% python3 -q
>>> import numpy as np
>>> import numpy.linalg as la
>>> np.set_printoptions(precision=2, suppress=True, linewidth=100)
>>> def rnd(a):
...     return np.round(a, 2) + 0
... 
>>> other = np.array([[1]])
>>> C = np.array([[6, 4, 3], [5, 5, 1], [1, 9, 6]])
>>> A = np.block([[other, np.array([[-1, 3, -3]])], [np.zeros((3, 1)), C]])
>>> print(A)
[[ 1. -1.  3. -3.]
 [ 0.  6.  4.  3.]
 [ 0.  5.  5.  1.]
 [ 0.  1.  9.  6.]]
>>> A.reshape(4, 5)
Traceback (most recent call last):
  File "<python-input-8>", line 1, in <module>
    A.reshape(4, 5)
    ~~~~~~~~~^^^^^^
ValueError: cannot reshape array of size 16 into shape (4,5)
>>> print(A.reshape(2, -1))
[[ 1. -1.  3. -3.  0.  6.  4.  3.]
 [ 0.  5.  5.  1.  0.  1.  9.  6.]]
>>> print(A.reshape(-1, 2))
[[ 1. -1.]
 [ 3. -3.]
 [ 0.  6.]
 [ 4.  3.]
 [ 0.  5.]
 [ 5.  1.]
 [ 0.  1.]
 [ 9.  6.]]
>>> T = A.reshape(4, 2, -1)
>>> print(T.shape)
(4, 2, 2)
>>> print(T[:, 0])
[[ 1. -1.]
 [ 0.  6.]
 [ 0.  5.]
 [ 0.  1.]]
>>> print(T.sum(axis=1))
[[ 4. -4.]
 [ 4.  9.]
 [ 5.  6.]
 [ 9.  7.]]
>>> K = np.array([[2.07, 3.04, -0.03],
...     [1.02, 2.02, 0.04],
...     [0.08, -2.1, 0.01],
...     [2.02, 5.99, 0.0],
...     [0.04, -1.0, 0.04]])
>>> Uu, sigma, VT = la.svd(K)
>>> print(rnd(sigma))
[7.9  1.29 0.06]
>>> print(np.argmax(sigma[:-1] / (sigma[1:] + 1e-6)) + 1)
2
>>> other = Uu[:, :2] @ np.diag(sigma[:2]) @ VT[:2]
>>> print(la.matrix_rank(other))
2
>>> print(rnd(la.norm(K - other, 2)), rnd(sigma[2]))
0.06 0.06
>>> print(rnd(other))
[[ 2.07  3.04  0.  ]
 [ 1.02  2.02  0.  ]
 [ 0.08 -2.1   0.01]
 [ 2.02  5.99 -0.01]
 [ 0.04 -1.    0.  ]]
>>> f = np.array([0, -1, -3])
>>> m1 = f[np.abs(np.subtract.outer(np.arange(3), np.arange(3)))]
>>> print(m1)
[[ 0 -1 -3]
 [-1  0 -1]
 [-3 -1  0]]
>>> other = m1 / la.norm(m1, axis=1, keepdims=True)
>>> cov = other @ other.T
>>> print((np.abs(cov) > 0.9).astype(int))
[[1 0 0]
 [0 1 0]
 [0 0 1]]
>>> print(rnd(np.degrees(np.arccos(np.clip(cov[2, 1], -1, 1)))))
47.87
>>> arr = 0.7 ** np.abs(np.subtract.outer(np.arange(3), np.arange(3)))
>>> print(rnd(arr))
[[1.   0.7  0.49]
 [0.7  1.   0.7 ]
 [0.49 0.7  1.  ]]
>>> q, vecs = la.qr(arr[:, :1])[0], la.qr(arr[:, 1:])[0]
>>> sigma = la.svd(q.T @ vecs, compute_uv=False)
>>> print(rnd(np.degrees(np.arccos(sigma.clip(0, 1)))))
[18.52]
>>> print((sigma > 0.9).sum())
1
>>> print(rnd(sigma))
[0.95]
